$ python3 -q
>>> import numpy as np
>>> from numpy import linalg as LA
>>> np.set_printoptions(precision=2, suppress=True, linewidth=160)
>>> A2 = np.array([[-1, -2, 0, 1, 0, 2],
...     [2, -1, 2, 1, 2, -2],
...     [1, -1, 0, 0, -2, 2],
...     [0, -1, 0, -1, -1, -1],
...     [2, 1, -2, 1, -2, 1],
...     [1, 1, -2, 0, -1, 1]])
>>> F = A2 - A2.T
>>> F
array([[ 0, -4, -1,  1, -2,  1],
       [ 4,  0,  3,  2,  1, -3],
       [ 1, -3,  0,  0,  0,  4],
       [-1, -2,  0,  0, -2, -1],
       [ 2, -1,  0,  2,  0,  2],
       [-1,  3, -4,  1, -2,  0]])
>>> # skew, so no eigenvalue has a real part
>>> A2 = LA.inv(F)
>>> np.allclose(A2, F.T)
False
>>> A2.round(2) + 0
array([[ 0.  ,  0.47,  0.65, -0.12, -0.65,  0.35],
       [-0.47,  0.  ,  0.12,  0.35,  0.18,  0.12],
       [-0.65, -0.12,  0.  ,  0.76,  0.53, -0.18],
       [ 0.12, -0.35, -0.76,  0.  ,  0.94, -0.29],
       [ 0.65, -0.18, -0.53, -0.94,  0.  , -0.29],
       [-0.35, -0.12,  0.18,  0.29,  0.29,  0.  ]])
>>> O, r_ = LA.qr(F)
>>> np.allclose(r_.T @ r_, F.T @ F)
True
>>> np.round(O @ r_, 2) + 0
array([[ 0., -4., -1.,  1., -2.,  1.],
       [ 4.,  0.,  3.,  2.,  1., -3.],
       [ 1., -3.,  0.,  0.,  0.,  4.],
       [-1., -2.,  0.,  0., -2., -1.],
       [ 2., -1.,  0.,  2.,  0.,  2.],
       [-1.,  3., -4.,  1., -2.,  0.]])
>>> O.shape, r_.shape
((6, 6), (6, 6))
>>> np.trace(O @ O.T)
np.float64(6.0)
>>> A = np.array([[0, 1, 1], [1, 0, 1], [1, 1, 0]])
>>> A
array([[0, 1, 1],
       [1, 0, 1],
       [1, 1, 0]])
>>> # symmetric
>>> T = np.stack([A, 5 * A, A[::-1]])
>>> LA.norm(T, axis=(1, 2))
array([ 2.45, 12.25,  2.45])
>>> np.einsum("bij,cij->bc", T, T)
array([[  6,  30,   4],
       [ 30, 150,  20],
       [  4,  20,   6]])
>>> LA.det(T)
array([  2., 250.,  -2.])
>>> E = np.array([[-1.52, -0.64, 1.48, 0.81],
...     [-0.8, -0.7, 1.6, 1.1],
...     [0.0, -0.1, -1.3, 0.1]])
>>> rng = np.random.default_rng(31095)
>>> A2 = E + rng.integers(-2, 3, (3, 1)) @ rng.integers(-2, 3, (1, 4))
>>> A2
array([[-2.52,  1.36,  2.48, -1.19],
       [ 1.2 , -4.7 , -0.4 ,  5.1 ],
       [-2.  ,  3.9 ,  0.7 , -3.9 ]])
>>> np.round(LA.svd(A2 - E, compute_uv=False), 2) + 0
array([9.49, 0.  , 0.  ])
>>> LA.matrix_rank(A2 - E, tol=1e-8)
np.int64(1)
>>> np.abs(A2 - E).sum(axis=1)
array([ 6., 12., 12.])
>>> A2 = E / np.sqrt((E ** 2).mean(axis=1, keepdims=True))
>>> LA.matrix_rank(A2) == LA.matrix_rank(E)
np.True_
>>> E - E.mean(axis=1, keepdims=True)
array([[-1.55, -0.67,  1.45,  0.78],
       [-1.1 , -1.  ,  1.3 ,  0.8 ],
       [ 0.33,  0.23, -0.98,  0.43]])
>>> LA.matrix_rank(E - E.mean(axis=1, keepdims=True))
np.int64(3)
>>> A2[1]
array([-0.72, -0.63,  1.45,  0.99])
>>> def softmax(z):
...     e = np.exp(z - z.max(axis=-1, keepdims=True))
...     return e / e.sum(axis=-1, keepdims=True)
... 
>>> softmax(E[0] + -1)
array([0.03, 0.07, 0.59, 0.3 ])
>>> S = E @ E.T / np.sqrt(4)
>>> softmax(S + np.triu(np.full(S.shape, -np.inf), 1))
array([[1.  , 0.  , 0.  ],
       [0.5 , 0.5 , 0.  ],
       [0.13, 0.12, 0.75]])
>>> W1 = np.array([[-2, 0, -1, 0, 2, -2],
...     [2, -1, 2, 1, 2, 1],
...     [-2, -2, 2, -2, -2, -1],
...     [-1, 1, -2, 1, -2, 1]])
>>> c = np.array([5, -4, 3, -1, 4, 4])
>>> hid = np.maximum(E @ W1 + c, 0)
>>> (hid > 0).astype(int)
array([[1, 0, 1, 0, 0, 1],
       [1, 0, 1, 0, 0, 1],
       [1, 0, 0, 1, 1, 1]])
>>> LA.matrix_rank(hid)
np.int64(3)
>>> W2 = np.array([[2, 1, 0], [1, 1, 1], [1, 2, 1], [1, 0, 2], [2, 1, 0], [0, 1, 2]])
>>> W1 @ W2
array([[ -1,  -4,  -5],
       [ 10,   8,   5],
       [-10,  -3,  -6],
       [ -6,  -5,   3]])
>>> arr = np.load("sample5.npy")
>>> arr
array([[ 0.63,  0.02, -0.01,  0.37,  0.29, -0.11],
       [ 0.02,  0.44,  0.35,  0.23, -0.25,  0.08],
       [-0.01,  0.35,  0.28,  0.17, -0.22,  0.07],
       [ 0.37,  0.23,  0.17,  0.33,  0.04, -0.02],
       [ 0.29, -0.25, -0.22,  0.04,  0.29, -0.1 ],
       [-0.11,  0.08,  0.07, -0.02, -0.1 ,  0.04]])
>>> # symmetric
>>> left, sig, Vt = LA.svd(arr)
>>> V = Vt[:(sig > 1e-8).sum()]
>>> x0 = arr[5] + 4 * arr[2] + rng.integers(2) * np.eye(6)[4]
>>> x0
array([-0.16,  1.48,  1.19,  0.64,  0.03,  0.33])
>>> V.T @ V
array([[ 0.63,  0.02, -0.01,  0.37,  0.29, -0.11],
       [ 0.02,  0.44,  0.35,  0.23, -0.25,  0.08],
       [-0.01,  0.35,  0.28,  0.17, -0.22,  0.07],
       [ 0.37,  0.23,  0.17,  0.33,  0.04, -0.02],
       [ 0.29, -0.25, -0.22,  0.04,  0.29, -0.1 ],
       [-0.11,  0.08,  0.07, -0.02, -0.1 ,  0.04]])
>>> np.round(LA.norm(x0 - V.T @ V @ x0), 2)
np.float64(0.84)
>>> np.diag(V.T @ V)
array([0.63, 0.44, 0.28, 0.33, 0.29, 0.04])
>>> vals, V = LA.eigh(arr)
>>> x0 = np.array([-3, 3, 3, 3, 2, 2])
>>> np.round(LA.eigvalsh(arr[1:, 1:]), 2) + 0
array([0.  , 0.  , 0.  , 0.37, 1.  ])
>>> np.round(x0 @ arr @ x0 / (x0 @ x0), 2), round(vals[0], 2), round(vals[-1], 2)
(np.float64(0.37), np.float64(-0.0), np.float64(1.0))
>>> V * np.abs(vals) @ V.T
array([[ 0.63,  0.02, -0.01,  0.37,  0.29, -0.11],
       [ 0.02,  0.44,  0.35,  0.23, -0.25,  0.08],
       [-0.01,  0.35,  0.28,  0.17, -0.22,  0.07],
       [ 0.37,  0.23,  0.17,  0.33,  0.04, -0.02],
       [ 0.29, -0.25, -0.22,  0.04,  0.29, -0.1 ],
       [-0.11,  0.08,  0.07, -0.02, -0.1 ,  0.04]])
>>> round(x0 @ arr @ x0, 2)
np.float64(16.5)
>>> vals, V = LA.eigh(arr)
>>> V @ np.diag(vals) @ V.T
array([[ 0.63,  0.02, -0.01,  0.37,  0.29, -0.11],
       [ 0.02,  0.44,  0.35,  0.23, -0.25,  0.08],
       [-0.01,  0.35,  0.28,  0.17, -0.22,  0.07],
       [ 0.37,  0.23,  0.17,  0.33,  0.04, -0.02],
       [ 0.29, -0.25, -0.22,  0.04,  0.29, -0.1 ],
       [-0.11,  0.08,  0.07, -0.02, -0.1 ,  0.04]])
>>> LA.eigvalsh(arr + -2 * np.eye(6))
array([-2., -2., -2., -2., -1., -1.])
>>> np.round(V.T @ V, 2) + 0
array([[1., 0., 0., 0., 0., 0.],
       [0., 1., 0., 0., 0., 0.],
       [0., 0., 1., 0., 0., 0.],
       [0., 0., 0., 1., 0., 0.],
       [0., 0., 0., 0., 1., 0.],
       [0., 0., 0., 0., 0., 1.]])
>>> np.unique(vals.round(6) + 0, return_counts=True)[1]
array([4, 2])
>>> np.round(LA.norm(arr, 2) / LA.norm(arr), 2)
np.float64(0.71)
>>> LA.matrix_rank(arr, rtol=0.1)
np.int64(2)
>>> mat = np.array([[0, 0, 1, 2, 1, 0, 2, 1],
...     [1, 0, 0, 2, 1, 1, 0, 2],
...     [0, 0, 1, 2, 1, 2, 1, 1],
...     [2, 2, 2, 1, 1, 2, 0, 0],
...     [2, 1, 1, 2, 2, 0, 0, 1],
...     [0, 1, 2, 1, 1, 1, 0, 0]])
>>> r0, v = mat[4], mat[1]
>>> r0 @ r0
np.int64(15)
>>> pr = (r0 @ v) / (r0 @ r0) * r0
>>> round(float(LA.norm(r0 + v) ** 2 + LA.norm(r0 - v) ** 2), 2)
52.0
>>> pr
array([1.33, 0.67, 0.67, 1.33, 1.33, 0.  , 0.  , 0.67])
>>> np.outer(r0, v)
array([[2, 0, 0, 4, 2, 2, 0, 4],
       [1, 0, 0, 2, 1, 1, 0, 2],
       [1, 0, 0, 2, 1, 1, 0, 2],
       [2, 0, 0, 4, 2, 2, 0, 4],
       [2, 0, 0, 4, 2, 2, 0, 4],
       [0, 0, 0, 0, 0, 0, 0, 0],
       [0, 0, 0, 0, 0, 0, 0, 0],
       [1, 0, 0, 2, 1, 1, 0, 2]])
>>> LA.matrix_rank(np.outer(r0, v))
np.int64(1)
>>> v - pr
array([-0.33, -0.67, -0.67,  0.67, -0.33,  1.  ,  0.  ,  1.33])
>>> feats = np.load("a.npy")
>>> feats
array([[-0.6,  0.4,  1.4],
       [ 0.4, -1.2,  0.5],
       [-0.6,  1.2,  2. ],
       [ 7. ,  8. , -1. ],
       [ 1.3, -0.6,  1.3],
       [ 0.6, -1.8,  1.2],
       [-0.3, -0.9, -0.1],
       [-1.5, -1.3, -0.3],
       [-1. , -1.4,  1.4],
       [ 1.1, -0.2,  2. ],
       [-0.2,  0.6,  0.1],
       [ 0.2,  0.6, -0.1],
       [-0.1,  0.7, -0.7],
       [-0.5,  0.2, -1.3],
       [ 1.2,  0.2, -1.3],
       [-0.1, -1.7,  0.3],
       [-0.2, -0.4, -0.4],
       [-0.5, -2.1, -0.6],
       [ 0.3,  0.1, -1.2],
       [-0.3,  0.1,  0.7],
       [ 0.5, -0.1,  0. ],
       [-3. , -1.4,  0.6],
       [ 2.2, -1.2,  2. ]])
>>> # row 3 dominates
>>> x0 = np.array([1, -1, -1])
>>> a = np.maximum(feats @ x0, 0)
>>> np.flatnonzero(a > 1e-9)
array([ 1,  4,  5,  6,  7, 13, 14, 15, 16, 17, 18, 20, 22])
>>> a
array([0. , 1.1, 0. , 0. , 0.6, 1.2, 0.7, 0.1, 0. , 0. , 0. , 0. , 0. , 0.6, 2.3, 1.3, 0.6, 2.2, 1.4, 0. , 0.6, 0. , 1.4])
>>> feats * (a > 1e-9)[:, None]
array([[-0. ,  0. ,  0. ],
       [ 0.4, -1.2,  0.5],
       [-0. ,  0. ,  0. ],
       [ 0. ,  0. , -0. ],
       [ 1.3, -0.6,  1.3],
       [ 0.6, -1.8,  1.2],
       [-0.3, -0.9, -0.1],
       [-1.5, -1.3, -0.3],
       [-0. , -0. ,  0. ],
       [ 0. , -0. ,  0. ],
       [-0. ,  0. ,  0. ],
       [ 0. ,  0. , -0. ],
       [-0. ,  0. , -0. ],
       [-0.5,  0.2, -1.3],
       [ 1.2,  0.2, -1.3],
       [-0.1, -1.7,  0.3],
       [-0.2, -0.4, -0.4],
       [-0.5, -2.1, -0.6],
       [ 0.3,  0.1, -1.2],
       [-0. ,  0. ,  0. ],
       [ 0.5, -0.1,  0. ],
       [-0. , -0. ,  0. ],
       [ 2.2, -1.2,  2. ]])
>>> np.tanh(feats @ x0)
array([-0.98,  0.8 , -1.  ,  0.  ,  0.54,  0.83,  0.6 ,  0.1 , -0.76, -0.6 , -0.72, -0.29, -0.1 ,  0.54,  0.98,  0.86,  0.54,  0.98,  0.89, -0.8 ,  0.54,
       -0.98,  0.89])
>>> np.maximum(feats @ x0, 0) - np.maximum(-feats @ x0, 0)
array([-2.4,  1.1, -3.8,  0. ,  0.6,  1.2,  0.7,  0.1, -1. , -0.7, -0.9, -0.3, -0.1,  0.6,  2.3,  1.3,  0.6,  2.2,  1.4, -1.1,  0.6, -2.2,  1.4])
>>> labels = feats[:, 0] > np.median(feats[:, 0])
>>> r0 = feats[labels].mean(axis=0) - feats[~labels].mean(axis=0)
>>> np.round((((feats - feats.mean(axis=0)) @ r0 > 0) == labels).mean(), 2)
np.float64(0.91)
>>> labels.astype(int)
array([0, 1, 0, 1, 1, 1, 0, 0, 0, 1, 0, 1, 0, 0, 1, 0, 0, 0, 1, 0, 1, 0, 1])
>>> data = np.load("out4.npy")
>>> data
array([[-0.27,  0.49, -0.07,  0.66,  0.49],
       [ 0.58, -0.23, -0.68,  0.06,  0.37],
       [-0.31,  0.27, -0.68,  0.06, -0.61],
       [ 0.08,  0.67, -0.07, -0.68,  0.28],
       [ 0.7 ,  0.43,  0.25,  0.31, -0.42]])
>>> P = np.triu(np.array([[1, -3, 2, 1, 2],
...     [-1, 2, -3, -2, 3],
...     [1, -2, -2, 1, 3],
...     [1, 1, 3, -1, -3],
...     [0, -3, 3, 0, 1]]), 1) + np.eye(5)
>>> A2 = P @ data @ LA.inv(P)
>>> np.poly(A2)
array([ 1.  ,  2.27,  1.33, -1.33, -2.27, -1.  ])
>>> LA.matrix_rank(A2)
np.int64(5)
>>> np.round(data.T @ data, 2) + 0
array([[1., 0., 0., 0., 0.],
       [0., 1., 0., 0., 0.],
       [0., 0., 1., 0., 0.],
       [0., 0., 0., 1., 0.],
       [0., 0., 0., 0., 1.]])
>>> LA.norm(data, axis=0)
array([1., 1., 1., 1., 1.])
>>> np.round(data @ data.T, 2) + 0
array([[1., 0., 0., 0., 0.],
       [0., 1., 0., 0., 0.],
       [0., 0., 1., 0., 0.],
       [0., 0., 0., 1., 0.],
       [0., 0., 0., 0., 1.]])
>>> LA.pinv(data)
array([[-0.27,  0.58, -0.31,  0.08,  0.7 ],
       [ 0.49, -0.23,  0.27,  0.67,  0.43],
       [-0.07, -0.68, -0.68, -0.07,  0.25],
       [ 0.66,  0.06,  0.06, -0.68,  0.31],
       [ 0.49,  0.37, -0.61,  0.28, -0.42]])
>>> LA.svd(data, compute_uv=False)
array([1., 1., 1., 1., 1.])
>>> labels = rng.permutation(5)
>>> A2 = data[:, labels] * rng.choice([-1, 1], 5)
>>> A2
array([[-0.66, -0.07,  0.49, -0.27, -0.49],
       [-0.06, -0.68,  0.37,  0.58,  0.23],
       [-0.06, -0.68, -0.61, -0.31, -0.27],
       [ 0.68, -0.07,  0.28,  0.08, -0.67],
       [-0.31,  0.25, -0.42,  0.7 , -0.43]])
>>> left, _, Vt = LA.svd(data.T @ A2)
>>> labels
array([3, 2, 4, 0, 1])
>>> x0 = np.array([4, 4, 3, 2, 2])
>>> np.sort(np.abs(np.degrees(np.angle(LA.eigvals(A2)))))
array([ 78.87,  78.87, 147.6 , 147.6 , 180.  ])
>>> A2.T @ (A2 @ x0)
array([4., 4., 3., 2., 2.])
>>> round(LA.det(A2), 2)
np.float64(-1.0)
>>> m1 = np.loadtxt("block17.csv", delimiter=",")
>>> m1
array([[-1.33, -0.18, -0.82,  0.  , -0.69, -1.03,  0.91],
       [-0.2 , -0.2 ,  0.8 ,  1.1 , -0.3 ,  0.2 ,  0.5 ],
       [-1.3 , -0.2 , -0.8 ,  0.  , -0.7 , -1.  ,  0.9 ],
       [-0.5 ,  0.6 ,  1.  , -0.8 ,  1.6 , -0.7 ,  0.8 ]])
>>> left, sig, Vt = LA.svd(m1)
>>> sig
array([3.08, 2.44, 1.51, 0.02])
>>> np.argmax(sig[:-1] / (sig[1:] + 1e-6)) + 1
np.int64(3)
>>> A2 = left[:, :3] @ np.diag(sig[:3]) @ Vt[:3]
>>> LA.matrix_rank(A2)
np.int64(3)
>>> LA.matrix_rank(m1, rtol=0.05)
np.int64(3)
>>> np.round(LA.norm(m1 - A2) / LA.norm(m1), 2)
np.float64(0.0)
>>> left, sig, Vt = LA.svd(m1, full_matrices=False)
>>> np.allclose(left * sig @ Vt, m1)
True
>>> np.round(left.T @ m1 @ Vt.T, 2) + 0
array([[3.08, 0.  , 0.  , 0.  ],
       [0.  , 2.44, 0.  , 0.  ],
       [0.  , 0.  , 1.51, 0.  ],
       [0.  , 0.  , 0.  , 0.02]])
>>> sig
array([3.08, 2.44, 1.51, 0.02])
>>> np.round(left.T @ left, 2) + 0
array([[1., 0., 0., 0.],
       [0., 1., 0., 0.],
       [0., 0., 1., 0.],
       [0., 0., 0., 1.]])
>>> np.round(Vt @ Vt.T, 2) + 0
array([[1., 0., 0., 0.],
       [0., 1., 0., 0.],
       [0., 0., 1., 0.],
       [0., 0., 0., 1.]])
>>> (sig > 1e-8).sum()
np.int64(4)
